% ipython --no-banner

In [1]: import numpy as np

In [2]: from numpy import linalg as LA

In [3]: np.set_printoptions(precision=2, suppress=True, linewidth=120)

In [4]: arr = np.load("a.npy")

In [5]: arr
Out[5]: 
array([[ 0,  0,  1,  0,  0],
       [ 0,  0,  0,  1,  0],
       [ 0, -2,  0,  0,  0],
       [ 0,  0,  0,  0,  0],
       [ 0,  0,  0,  0,  1]])

In [6]: # 2 blocks once reordered

In [7]: np.kron(np.eye(2, dtype=int), arr)
Out[7]: 
array([[ 0,  0,  1,  0,  0,  0,  0,  0,  0,  0],
       [ 0,  0,  0,  1,  0,  0,  0,  0,  0,  0],
       [ 0, -2,  0,  0,  0,  0,  0,  0,  0,  0],
       [ 0,  0,  0,  0,  0,  0,  0,  0,  0,  0],
       [ 0,  0,  0,  0,  1,  0,  0,  0,  0,  0],
       [ 0,  0,  0,  0,  0,  0,  0,  1,  0,  0],
       [ 0,  0,  0,  0,  0,  0,  0,  0,  1,  0],
       [ 0,  0,  0,  0,  0,  0, -2,  0,  0,  0],
       [ 0,  0,  0,  0,  0,  0,  0,  0,  0,  0],
       [ 0,  0,  0,  0,  0,  0,  0,  0,  0,  1]])

In [8]: LA.eigvals(arr)
Out[8]: array([0., 0., 0., 0., 1.])

In [9]: round(LA.det(2 * arr), 2), round(float(LA.det(arr)), 2)
Out[9]: (np.float64(0.0), 0.0)

In [10]: np.einsum("ii->", arr)
Out[10]: np.int64(1)

In [11]: round(float(LA.eigvals(arr).sum().real), 2)
Out[11]: 1.0

In [12]: np.einsum("ij,ji->", arr, arr)
Out[12]: np.int64(1)

In [13]: r0 = np.array([0, 0, 1, -3, -1, 2])

In [14]: r1 = np.array([2, 0, -1, 0, 2, -3])

In [15]: mat = r0[:, None] + r1[None, :]

In [16]: mat
Out[16]: 
array([[ 2,  0, -1,  0,  2, -3],
       [ 2,  0, -1,  0,  2, -3],
       [ 3,  1,  0,  1,  3, -2],
       [-1, -3, -4, -3, -1, -6],
       [ 1, -1, -2, -1,  1, -4],
       [ 4,  2,  1,  2,  4, -1]])

In [17]: # rows 0 and 1 are equal

In [18]: np.allclose(mat @ mat.T, mat.T @ mat)
Out[18]: False

In [19]: LA.matrix_power(mat, 2)
Out[19]: 
array([[ -9,  -9,  -9,  -9,  -9,  -9],
       [ -9,  -9,  -9,  -9,  -9,  -9],
       [  2, -10, -16, -10,   2, -28],
       [-42,  -6,  12,  -6, -42,  48],
       [-20,  -8,  -2,  -8, -20,  10],
       [ 13, -11, -23, -11,  13, -47]])

In [20]: np.round(np.sort(np.abs(LA.eigvals(mat))), 2) + 0
Out[20]: array([0.  , 0.  , 0.  , 0.  , 7.35, 7.35])

In [21]: round(np.abs(LA.eigvals(mat)).max(), 2)
Out[21]: np.float64(7.35)

In [22]: mat @ mat
Out[22]: 
array([[ -9,  -9,  -9,  -9,  -9,  -9],
       [ -9,  -9,  -9,  -9,  -9,  -9],
       [  2, -10, -16, -10,   2, -28],
       [-42,  -6,  12,  -6, -42,  48],
       [-20,  -8,  -2,  -8, -20,  10],
       [ 13, -11, -23, -11,  13, -47]])
